$ ipython --no-banner

In [1]: import numpy as np

In [2]: np.set_printoptions(suppress=True, linewidth=100)

In [3]: K = np.load("run7.npy")

In [4]: K
Out[4]: 
array([[2, 2, 2, 2],
       [1, 0, 1, 0],
       [2, 2, 2, 2],
       [1, 0, 1, 0]])

In [5]: blk = np.stack([K, -3 * K, K[::-1]])

In [6]: np.linalg.matrix_rank(blk.reshape(3, -1))
Out[6]: np.int64(2)

In [7]: np.round(K @ np.linalg.pinv(K) @ K, 3) + 0
Out[7]: 
array([[2., 2., 2., 2.],
       [1., 0., 1., 0.],
       [2., 2., 2., 2.],
       [1., 0., 1., 0.]])

In [8]: np.linalg.lstsq(K[:-1].T, K[-1])[2]
Out[8]: np.int32(2)

In [9]: print(round(np.trace(np.linalg.pinv(K) @ K), 3))
2.0

In [10]: F = np.tril(np.array([[-1, -5, -6, -9, -7, 8, 7, 5, -5, 5, 8],
    ...:     [-2, 6, 2, -1, 2, -2, 4, -5, -6, -2, -7],
    ...:     [6, -4, 0, -7, 3, 5, 0, -2, -3, 4, 0],
    ...:     [-7, 0, 7, 1, -3, 9, 0, -9, 0, 4, 4],
    ...:     [3, 1, -6, -6, -3, 8, 3, -7, 8, -2, -3],
    ...:     [-3, 9, -2, -3, 8, -1, 0, 4, -4, 4, 1],
    ...:     [6, -7, 9, 2, -5, 4, -6, 7, -9, -9, 1],
    ...:     [-8, 8, 3, 3, 3, -8, 0, -7, 2, 8, -1],
    ...:     [9, -8, -4, -8, -6, -7, -4, 7, -8, 1, 7],
    ...:     [-2, 0, -3, 7, 5, 0, 1, 3, 9, 2, 8],
    ...:     [0, 0, -7, 3, -4, -1, -9, 0, 2, 5, -4]]), -1) + np.eye(11, dtype=int)

In [11]: F
Out[11]: 
array([[ 1,  0,  0,  0,  0,  0,  0,  0,  0,  0,  0],
       [-2,  1,  0,  0,  0,  0,  0,  0,  0,  0,  0],
       [ 6, -4,  1,  0,  0,  0,  0,  0,  0,  0,  0],
       [-7,  0,  7,  1,  0,  0,  0,  0,  0,  0,  0],
       [ 3,  1, -6, -6,  1,  0,  0,  0,  0,  0,  0],
       [-3,  9, -2, -3,  8,  1,  0,  0,  0,  0,  0],
       [ 6, -7,  9,  2, -5,  4,  1,  0,  0,  0,  0],
       [-8,  8,  3,  3,  3, -8,  0,  1,  0,  0,  0],
       [ 9, -8, -4, -8, -6, -7, -4,  7,  1,  0,  0],
       [-2,  0, -3,  7,  5,  0,  1,  3,  9,  1,  0],
       [ 0,  0, -7,  3, -4, -1, -9,  0,  2,  5,  1]])

In [12]: [round(float(x), 3) for x in np.linalg.svd(F, compute_uv=False)[:3]]
Out[12]: [25.994, 19.124, 14.372]

In [13]: np.linalg.cond(F) > 100
Out[13]: np.True_

In [14]: np.linalg.matrix_rank(F, rtol=0.1)
Out[14]: np.int64(7)

In [15]: W0 = np.load("layer11.npy")

In [16]: W0
Out[16]: 
array([[-0.83 ,  0.563,  1.511, -0.405,  0.354,  0.41 ,  0.168,  0.585,  0.553,  0.401],
       [ 0.563, -1.779,  0.007,  0.376,  0.276,  0.437, -0.933,  0.881,  0.573, -0.05 ],
       [ 1.511,  0.007,  0.503, -1.135,  0.132, -0.114,  0.484,  0.036,  0.275, -0.541],
       [-0.405,  0.376, -1.135, -2.018,  0.318,  0.022, -0.186,  0.902,  0.333,  0.569],
       [ 0.354,  0.276,  0.132,  0.318, -1.655,  0.018,  0.295, -0.704,  0.131, -0.006],
       [ 0.41 ,  0.437, -0.114,  0.022,  0.018, -1.455,  0.537,  1.021, -1.593, -0.229],
       [ 0.168, -0.933,  0.484, -0.186,  0.295,  0.537, -1.248,  0.001, -1.459,  0.177],
       [ 0.585,  0.881,  0.036,  0.902, -0.704,  1.021,  0.001,  0.605, -0.1  ,  0.894],
       [ 0.553,  0.573,  0.275,  0.333,  0.131, -1.593, -1.459, -0.1  , -0.124,  0.66 ],
       [ 0.401, -0.05 , -0.541,  0.569, -0.006, -0.229,  0.177,  0.894,  0.66 , -1.999]])

In [17]: u, r1 = W0[0], W0[1]

In [18]: print(np.round(u @ r1, 3))
-0.678

In [19]: round(float(u @ u), 3)
Out[19]: 4.583

In [20]: pr = (u @ r1) / (u @ u) * u

In [21]: print(np.round((r1 - pr) @ u, 3))
0.0

In [22]: round(float(np.linalg.norm(u + r1) ** 2 + np.linalg.norm(u - r1) ** 2), 3)
Out[22]: 20.903

In [23]: np.round(r1 - pr, 3)
Out[23]: array([ 0.44 , -1.696,  0.231,  0.316,  0.328,  0.498, -0.908,  0.968,  0.655,  0.009])

In [24]: Uu, s, vt = np.linalg.svd(W0, full_matrices=False)

In [25]: print(np.round(vt @ vt.T, 3) + 0)
[[1. 0. 0. 0. 0. 0. 0. 0. 0. 0.]
 [0. 1. 0. 0. 0. 0. 0. 0. 0. 0.]
 [0. 0. 1. 0. 0. 0. 0. 0. 0. 0.]
 [0. 0. 0. 1. 0. 0. 0. 0. 0. 0.]
 [0. 0. 0. 0. 1. 0. 0. 0. 0. 0.]
 [0. 0. 0. 0. 0. 1. 0. 0. 0. 0.]
 [0. 0. 0. 0. 0. 0. 1. 0. 0. 0.]
 [0. 0. 0. 0. 0. 0. 0. 1. 0. 0.]
 [0. 0. 0. 0. 0. 0. 0. 0. 1. 0.]
 [0. 0. 0. 0. 0. 0. 0. 0. 0. 1.]]

In [26]: s.round(3)
Out[26]: array([3.001, 3.   , 2.999, 2.999, 2.   , 2.   , 2.   , 2.   , 1.001, 1.   ])

In [27]: (s > 1e-8).sum()
Out[27]: np.int64(10)

In [28]: np.allclose(Uu * s @ vt, W0)
Out[28]: True

In [29]: rng = np.random.default_rng(878)

In [30]: idx = rng.permutation(10)

In [31]: idx
Out[31]: array([1, 8, 0, 6, 3, 9, 5, 7, 4, 2])

In [32]: out = W0[idx][:, idx]

In [33]: out
Out[33]: 
array([[-1.779,  0.573,  0.563, -0.933,  0.376, -0.05 ,  0.437,  0.881,  0.276,  0.007],
       [ 0.573, -0.124,  0.553, -1.459,  0.333,  0.66 , -1.593, -0.1  ,  0.131,  0.275],
       [ 0.563,  0.553, -0.83 ,  0.168, -0.405,  0.401,  0.41 ,  0.585,  0.354,  1.511],
       [-0.933, -1.459,  0.168, -1.248, -0.186,  0.177,  0.537,  0.001,  0.295,  0.484],
       [ 0.376,  0.333, -0.405, -0.186, -2.018,  0.569,  0.022,  0.902,  0.318, -1.135],
       [-0.05 ,  0.66 ,  0.401,  0.177,  0.569, -1.999, -0.229,  0.894, -0.006, -0.541],
       [ 0.437, -1.593,  0.41 ,  0.537,  0.022, -0.229, -1.455,  1.021,  0.018, -0.114],
       [ 0.881, -0.1  ,  0.585,  0.001,  0.902,  0.894,  1.021,  0.605, -0.704,  0.036],
       [ 0.276,  0.131,  0.354,  0.295,  0.318, -0.006,  0.018, -0.704, -1.655,  0.132],
       [ 0.007,  0.275,  1.511,  0.484, -1.135, -0.541, -0.114,  0.036,  0.132,  0.503]])

In [34]: round(float(np.trace(out)), 3)
Out[34]: -10.0

In [35]: print(np.allclose(out, W0))
False

In [36]: np.round(np.linalg.eigvalsh(out).min(), 3)
Out[36]: np.float64(-3.001)

In [37]: idx = rng.permutation(10)

In [38]: out = W0[:, idx] * rng.choice([-1, 1], 10)

In [39]: print(out)
[[ 0.41   1.511 -0.585  0.83   0.405  0.354  0.401 -0.563 -0.168 -0.553]
 [ 0.437  0.007 -0.881 -0.563 -0.376  0.276 -0.05   1.779  0.933 -0.573]
 [-0.114  0.503 -0.036 -1.511  1.135  0.132 -0.541 -0.007 -0.484 -0.275]
 [ 0.022 -1.135 -0.902  0.405  2.018  0.318  0.569 -0.376  0.186 -0.333]
 [ 0.018  0.132  0.704 -0.354 -0.318 -1.655 -0.006 -0.276 -0.295 -0.131]
 [-1.455 -0.114 -1.021 -0.41  -0.022  0.018 -0.229 -0.437 -0.537  1.593]
 [ 0.537  0.484 -0.001 -0.168  0.186  0.295  0.177  0.933  1.248  1.459]
 [ 1.021  0.036 -0.605 -0.585 -0.902 -0.704  0.894 -0.881 -0.001  0.1  ]
 [-1.593  0.275  0.1   -0.553 -0.333  0.131  0.66  -0.573  1.459  0.124]
 [-0.229 -0.541 -0.894 -0.401 -0.569 -0.006 -1.999  0.05  -0.177 -0.66 ]]

In [40]: Uu, _, vt = np.linalg.svd(W0.T @ out)

In [41]: print(np.round(np.linalg.lstsq(W0, out)[0], 3) + 0)
[[ 0.  0.  0. -1.  0.  0.  0.  0.  0.  0.]
 [ 0.  0.  0.  0.  0.  0.  0. -1.  0.  0.]
 [ 0.  1.  0.  0.  0.  0.  0.  0.  0.  0.]
 [ 0.  0.  0.  0. -1.  0.  0.  0.  0.  0.]
 [ 0.  0.  0.  0.  0.  1.  0.  0.  0.  0.]
 [ 1.  0.  0.  0.  0.  0.  0.  0.  0.  0.]
 [ 0.  0.  0.  0.  0.  0.  0.  0. -1.  0.]
 [ 0.  0. -1.  0.  0.  0.  0.  0.  0.  0.]
 [ 0.  0.  0.  0.  0.  0.  0.  0.  0. -1.]
 [ 0.  0.  0.  0.  0.  0.  1.  0.  0.  0.]]

In [42]: A = np.load("dump.npy")

In [43]: print(A)
[[0 1 0 0 0 0 0 0]
 [1 0 0 1 0 0 1 1]
 [0 0 0 0 1 0 0 0]
 [0 1 0 0 0 0 0 1]
 [0 0 1 0 0 0 0 0]
 [0 0 0 0 0 0 1 0]
 [0 1 0 0 0 1 0 0]
 [0 1 0 1 0 0 0 0]]

In [44]: print([round(float(np.linalg.det(A[:i, :i])), 2) + 0 for i in range(1, 9)])
[0.0, -1.0, 0.0, 0.0, 0.0, 0.0, 0.0, 1.0]

In [45]: E = np.load("w.npy")

In [46]: E
Out[46]: 
array([[4, 3, 5, 3, 3, 3, 0, 2],
       [3, 6, 2, 4, 0, 4, 3, 5],
       [5, 2, 2, 2, 3, 1, 2, 5],
       [3, 4, 2, 6, 0, 1, 3, 3],
       [3, 0, 3, 0, 0, 5, 2, 2],
       [3, 4, 1, 1, 5, 6, 1, 3],
       [0, 3, 2, 3, 2, 1, 4, 3],
       [2, 5, 5, 3, 2, 3, 3, 0]])

In [47]: t = np.radians(60)

In [48]: Rm = np.eye(8)

In [49]: Rm[4, 4] = Rm[6, 6] = np.cos(t)

In [50]: Rm[4, 6], Rm[6, 4] = -np.sin(t), np.sin(t)

In [51]: Rm.round(3)
Out[51]: 
array([[ 1.   ,  0.   ,  0.   ,  0.   ,  0.   ,  0.   ,  0.   ,  0.   ],
       [ 0.   ,  1.   ,  0.   ,  0.   ,  0.   ,  0.   ,  0.   ,  0.   ],
       [ 0.   ,  0.   ,  1.   ,  0.   ,  0.   ,  0.   ,  0.   ,  0.   ],
       [ 0.   ,  0.   ,  0.   ,  1.   ,  0.   ,  0.   ,  0.   ,  0.   ],
       [ 0.   ,  0.   ,  0.   ,  0.   ,  0.5  ,  0.   , -0.866,  0.   ],
       [ 0.   ,  0.   ,  0.   ,  0.   ,  0.   ,  1.   ,  0.   ,  0.   ],
       [ 0.   ,  0.   ,  0.   ,  0.   ,  0.866,  0.   ,  0.5  ,  0.   ],
       [ 0.   ,  0.   ,  0.   ,  0.   ,  0.   ,  0.   ,  0.   ,  1.   ]])

In [52]: out = E @ Rm.T

In [53]: np.round(np.linalg.svd(E, compute_uv=False), 3), np.round(np.linalg.svd(out, compute_uv=False), 3)
Out[53]: 
(array([22.355,  7.338,  5.532,  4.707,  4.459,  3.327,  1.657,  1.392]),
 array([22.355,  7.338,  5.532,  4.707,  4.459,  3.327,  1.657,  1.392]))

In [54]: out.round(3)
Out[54]: 
array([[ 4.   ,  3.   ,  5.   ,  3.   ,  1.5  ,  3.   ,  2.598,  2.   ],
       [ 3.   ,  6.   ,  2.   ,  4.   , -2.598,  4.   ,  1.5  ,  5.   ],
       [ 5.   ,  2.   ,  2.   ,  2.   , -0.232,  1.   ,  3.598,  5.   ],
       [ 3.   ,  4.   ,  2.   ,  6.   , -2.598,  1.   ,  1.5  ,  3.   ],
       [ 3.   ,  0.   ,  3.   ,  0.   , -1.732,  5.   ,  1.   ,  2.   ],
       [ 3.   ,  4.   ,  1.   ,  1.   ,  1.634,  6.   ,  4.83 ,  3.   ],
       [ 0.   ,  3.   ,  2.   ,  3.   , -2.464,  1.   ,  3.732,  3.   ],
       [ 2.   ,  5.   ,  5.   ,  3.   , -1.598,  3.   ,  3.232,  0.   ]])

In [55]: np.allclose(E @ E.T, out @ out.T)
Out[55]: True

In [56]: np.allclose(out, out.T)
Out[56]: False

In [57]: np.round(np.linalg.det(out), 3)
Out[57]: np.float64(-146256.0)

In [58]: np.round((out + out.T) / 2, 3)
Out[58]: 
array([[ 4.   ,  3.   ,  5.   ,  3.   ,  2.25 ,  3.   ,  1.299,  2.   ],
       [ 3.   ,  6.   ,  2.   ,  4.   , -1.299,  4.   ,  2.25 ,  5.   ],
       [ 5.   ,  2.   ,  2.   ,  2.   ,  1.384,  1.   ,  2.799,  5.   ],
       [ 3.   ,  4.   ,  2.   ,  6.   , -1.299,  1.   ,  2.25 ,  3.   ],
       [ 2.25 , -1.299,  1.384, -1.299, -1.732,  3.317, -0.732,  0.201],
       [ 3.   ,  4.   ,  1.   ,  1.   ,  3.317,  6.   ,  2.915,  3.   ],
       [ 1.299,  2.25 ,  2.799,  2.25 , -0.732,  2.915,  3.732,  3.116],
       [ 2.   ,  5.   ,  5.   ,  3.   ,  0.201,  3.   ,  3.116,  0.   ]])

In [59]: round(float(np.abs(np.linalg.eigvals(out)).max()), 3)
Out[59]: 20.797

In [60]: ev, V = np.linalg.eigvalsh(E)
ValueError: too many values to unpack (expected 2)


In [61]: ev, V = np.linalg.eigh(E)

In [62]: print(np.unique(ev.round(6) + 0, return_counts=True)[1])
[1 1 1 1 1 1 1 1]

In [63]: ev.round(3)
Out[63]: array([-5.532, -4.459, -1.392,  1.657,  3.327,  4.707,  7.338, 22.355])

In [64]: print(ev.sum(), np.trace(E))
28.0 28

In [65]: (ev > 1e-8).sum(), (ev < -1e-8).sum()
Out[65]: (np.int64(5), np.int64(3))

In [66]: print(np.round(np.linalg.eigvalsh(E + 4 * np.eye(8)), 3))
[-1.532 -0.459  2.608  5.657  7.327  8.707 11.338 26.355]

In [67]: np.round(V.T @ V, 3) + 0
Out[67]: 
array([[1., 0., 0., 0., 0., 0., 0., 0.],
       [0., 1., 0., 0., 0., 0., 0., 0.],
       [0., 0., 1., 0., 0., 0., 0., 0.],
       [0., 0., 0., 1., 0., 0., 0., 0.],
       [0., 0., 0., 0., 1., 0., 0., 0.],
       [0., 0., 0., 0., 0., 1., 0., 0.],
       [0., 0., 0., 0., 0., 0., 1., 0.],
       [0., 0., 0., 0., 0., 0., 0., 1.]])

In [68]: X = 0.7 ** np.abs(np.subtract.outer(np.arange(5), np.arange(5)))

In [69]: X.round(3)
Out[69]: 
array([[1.   , 0.7  , 0.49 , 0.343, 0.24 ],
       [0.7  , 1.   , 0.7  , 0.49 , 0.343],
       [0.49 , 0.7  , 1.   , 0.7  , 0.49 ],
       [0.343, 0.49 , 0.7  , 1.   , 0.7  ],
       [0.24 , 0.343, 0.49 , 0.7  , 1.   ]])

In [70]: low = np.linalg.cholesky(X)

In [71]: round(np.prod(np.diag(low)) ** 2, 3), round(float(np.linalg.det(X)), 3)
Out[71]: (np.float64(0.068), 0.068)

In [72]: np.round(X / np.sqrt(np.outer(np.diag(X), np.diag(X))), 3)
Out[72]: 
array([[1.   , 0.7  , 0.49 , 0.343, 0.24 ],
       [0.7  , 1.   , 0.7  , 0.49 , 0.343],
       [0.49 , 0.7  , 1.   , 0.7  , 0.49 ],
       [0.343, 0.49 , 0.7  , 1.   , 0.7  ],
       [0.24 , 0.343, 0.49 , 0.7  , 1.   ]])

In [73]: out = np.linalg.inv(X)

In [74]: out.round(3) + 0
Out[74]: 
array([[ 1.961, -1.373,  0.   ,  0.   ,  0.   ],
       [-1.373,  2.922, -1.373,  0.   ,  0.   ],
       [ 0.   , -1.373,  2.922, -1.373,  0.   ],
       [ 0.   ,  0.   , -1.373,  2.922, -1.373],
       [ 0.   ,  0.   ,  0.   , -1.373,  1.961]])

In [75]: print(np.round(np.linalg.det(X) * out, 3) + 0)
[[ 0.133 -0.093  0.     0.     0.   ]
 [-0.093  0.198 -0.093  0.     0.   ]
 [ 0.    -0.093  0.198 -0.093  0.   ]
 [ 0.     0.    -0.093  0.198 -0.093]
 [ 0.     0.     0.    -0.093  0.133]]

In [76]: round(float(np.linalg.cond(X)), 3)
Out[76]: 16.065

In [77]: np.round(np.linalg.det(X) * np.linalg.det(out), 3)
Out[77]: np.float64(1.0)

In [78]: np.round(np.linalg.inv(out), 3)
Out[78]: 
array([[1.   , 0.7  , 0.49 , 0.343, 0.24 ],
       [0.7  , 1.   , 0.7  , 0.49 , 0.343],
       [0.49 , 0.7  , 1.   , 0.7  , 0.49 ],
       [0.343, 0.49 , 0.7  , 1.   , 0.7  ],
       [0.24 , 0.343, 0.49 , 0.7  , 1.   ]])

In [79]: np.round(X @ out, 3) + 0
Out[79]: 
array([[1., 0., 0., 0., 0.],
       [0., 1., 0., 0., 0.],
       [0., 0., 1., 0., 0.],
       [0., 0., 0., 1., 0.],
       [0., 0., 0., 0., 1.]])

In [80]: print(np.round(np.linalg.slogdet(X)[0], 3))
1.0

In [81]: np.allclose(out, X.T)
Out[81]: False

In [82]: ev, V = np.linalg.eigh(X)

In [83]: x = np.array([1, 1, 0, 1, 2])

In [84]: round(float(np.abs(X).sum(axis=1).max()), 3), round(np.abs(ev).max(), 3)
Out[84]: (3.38, np.float64(3.103))

In [85]: np.round(V * np.abs(ev) @ V.T, 3)
Out[85]: 
array([[1.   , 0.7  , 0.49 , 0.343, 0.24 ],
       [0.7  , 1.   , 0.7  , 0.49 , 0.343],
       [0.49 , 0.7  , 1.   , 0.7  , 0.49 ],
       [0.343, 0.49 , 0.7  , 1.   , 0.7  ],
       [0.24 , 0.343, 0.49 , 0.7  , 1.   ]])
